$ python3 -q
>>> import numpy as np
>>> import numpy.linalg as la
>>> np.set_printoptions(precision=1, suppress=True, linewidth=160, floatmode="fixed")
>>> def rnd(a):
...     return np.round(a, 1) + 0
... 
>>> W0 = np.loadtxt("data.csv", delimiter=",")
>>> W0
array([[1.0, 0.0, 0.0, 0.0, 0.0, 0.0],
       [4.0, 1.0, 0.0, 0.0, 0.0, 0.0],
       [3.0, 3.0, 1.0, 0.0, 0.0, 0.0],
       [5.0, 5.0, 2.0, 1.0, 0.0, 0.0],
       [5.0, 5.0, 0.0, 4.0, 1.0, 0.0],
       [0.0, 0.0, 0.0, 5.0, 0.0, 1.0]])
>>> # triangular
>>> W0.ravel(order="F")
array([1.0, 4.0, 3.0, 5.0, 5.0, 0.0, 0.0, 1.0, 3.0, 5.0, 5.0, 0.0, 0.0, 0.0, 1.0, 2.0, 0.0, 0.0, 0.0, 0.0, 0.0, 1.0, 4.0, 5.0, 0.0, 0.0, 0.0, 0.0, 1.0, 0.0,
       0.0, 0.0, 0.0, 0.0, 0.0, 1.0])
>>> W0.reshape(2, -1)
array([[1.0, 0.0, 0.0, 0.0, 0.0, 0.0, 4.0, 1.0, 0.0, 0.0, 0.0, 0.0, 3.0, 3.0, 1.0, 0.0, 0.0, 0.0],
       [5.0, 5.0, 2.0, 1.0, 0.0, 0.0, 5.0, 5.0, 0.0, 4.0, 1.0, 0.0, 0.0, 0.0, 0.0, 5.0, 0.0, 1.0]])
>>> W0.reshape(-1, 2)
array([[1.0, 0.0],
       [0.0, 0.0],
       [0.0, 0.0],
       [4.0, 1.0],
       [0.0, 0.0],
       [0.0, 0.0],
       [3.0, 3.0],
       [1.0, 0.0],
       [0.0, 0.0],
       [5.0, 5.0],
       [2.0, 1.0],
       [0.0, 0.0],
       [5.0, 5.0],
       [0.0, 4.0],
       [1.0, 0.0],
       [0.0, 0.0],
       [0.0, 5.0],
       [0.0, 1.0]])
>>> t3 = W0.reshape(6, 2, -1)
>>> t3.sum(axis=1)
array([[1.0, 0.0, 0.0],
       [4.0, 1.0, 0.0],
       [3.0, 3.0, 1.0],
       [6.0, 5.0, 2.0],
       [9.0, 6.0, 0.0],
       [5.0, 0.0, 1.0]])
>>> np.einsum("ihd,jhd->hij", t3, t3).shape
(2, 6, 6)
>>> u = np.array([-1, 1, 1])
>>> np.cross(W0[5, :3], W0[1, :3])
array([0.0, 0.0, 0.0])
>>> np.polyval(u, W0[5])
array([  1.0,   1.0,   1.0, -19.0,   1.0,   1.0])
>>> la.matrix_rank(W0 - W0[0, 0] * np.eye(6))
np.int64(4)
>>> mat = np.load("test0.npy")
>>> mat
array([[0, 0, 1, 0, 0, 1],
       [0, 0, 0, 0, 1, 0],
       [1, 0, 0, 0, 0, 1],
       [0, 0, 0, 0, 0, 0],
       [0, 1, 0, 0, 0, 0],
       [1, 0, 1, 0, 0, 0]])
>>> rng = np.random.default_rng(25556)
>>> Y = mat + rng.integers(-2, 3, (6, 5)) @ rng.integers(-2, 3, (5, 6))
>>> Y
array([[-4, -2, -3, -2, -8, -1],
       [ 1,  0,  2,  9, 13, -3],
       [-4, -2, -1,  4,  4, -3],
       [ 3,  1,  5,  3,  3,  2],
       [-8,  2, -1, -2, -2, -4],
       [ 2, -2, -4,  0, -1, -1]])
>>> Y - mat
array([[-4, -2, -4, -2, -8, -2],
       [ 1,  0,  2,  9, 12, -3],
       [-5, -2, -1,  4,  4, -4],
       [ 3,  1,  5,  3,  3,  2],
       [-8,  1, -1, -2, -2, -4],
       [ 1, -2, -5,  0, -1, -1]])
